In [1]: import numpy as np

In [2]: import numpy.linalg as la

In [3]: np.set_printoptions(precision=4, suppress=True, linewidth=140)

In [4]: J = np.load("x.npy")

In [5]: print(J)
[[-1.  1.  1.  1.]
 [ 1. -1.  1.  1.]
 [ 1.  1. -1.  1.]
 [ 1.  1.  1. -1.]]

In [6]: print(np.sort(np.abs(la.eigvals(J))))
[2. 2. 2. 2.]

In [7]: (J - J.T) / 2
Out[7]: 
array([[0., 0., 0., 0.],
       [0., 0., 0., 0.],
       [0., 0., 0., 0.],
       [0., 0., 0., 0.]])

In [8]: print(np.allclose(J @ J.T, J.T @ J))
True

In [9]: print(np.allclose(J, J.T))
True

In [10]: round(la.det(J), 4)
Out[10]: np.float64(-16.0)

In [11]: (J + J.T) / 2
Out[11]: 
array([[-1.,  1.,  1.,  1.],
       [ 1., -1.,  1.,  1.],
       [ 1.,  1., -1.,  1.],
       [ 1.,  1.,  1., -1.]])

In [12]: np.kron(np.eye(2, dtype=int), J)
Out[12]: 
array([[-1.,  1.,  1.,  1., -0.,  0.,  0.,  0.],
       [ 1., -1.,  1.,  1.,  0., -0.,  0.,  0.],
       [ 1.,  1., -1.,  1.,  0.,  0., -0.,  0.],
       [ 1.,  1.,  1., -1.,  0.,  0.,  0., -0.],
       [-0.,  0.,  0.,  0., -1.,  1.,  1.,  1.],
       [ 0., -0.,  0.,  0.,  1., -1.,  1.,  1.],
       [ 0.,  0., -0.,  0.,  1.,  1., -1.,  1.],
       [ 0.,  0.,  0., -0.,  1.,  1.,  1., -1.]])

In [13]: print(np.einsum("ij,ji->", J, J))
16.0

In [14]: print(round(float(la.eigvals(J).sum().real), 4))
-4.0

In [15]: round(float(la.det(2 * J)), 4), round(float(la.det(J)), 4)
Out[15]: (-256.0, -16.0)

In [16]: la.eigvals(J)
Out[16]: array([-2.,  2., -2., -2.])

In [17]: J.ravel(order="F")
Out[17]: array([-1.,  1.,  1.,  1.,  1., -1.,  1.,  1.,  1.,  1., -1.,  1.,  1.,  1.,  1., -1.])

In [18]: blk = J.reshape(4, 2, -1)

In [19]: print(blk[:, 0])
[[-1.  1.]
 [ 1. -1.]
 [ 1.  1.]
 [ 1.  1.]]

In [20]: np.swapaxes(blk, 1, 2)[1]
Out[20]: 
array([[ 1.,  1.],
       [-1.,  1.]])

In [21]: np.einsum("ihd,jhd->hij", blk, blk).shape
Out[21]: (2, 4, 4)

In [22]: q = J.astype(float).copy()

In [23]: for j in range(4):
    ...:     q[:, j] -= q[:, :j] @ (q[:, :j].T @ q[:, j])
    ...:     q[:, j] /= la.norm(q[:, j])
    ...: 

In [24]: q
Out[24]: 
array([[-0.5,  0.5,  0.5,  0.5],
       [ 0.5, -0.5,  0.5,  0.5],
       [ 0.5,  0.5, -0.5,  0.5],
       [ 0.5,  0.5,  0.5, -0.5]])

In [25]: print(q.T @ q)
[[1. 0. 0. 0.]
 [0. 1. 0. 0.]
 [0. 0. 1. 0.]
 [0. 0. 0. 1.]]

In [26]: q.T @ J
Out[26]: 
array([[2., 0., 0., 0.],
       [0., 2., 0., 0.],
       [0., 0., 2., 0.],
       [0., 0., 0., 2.]])
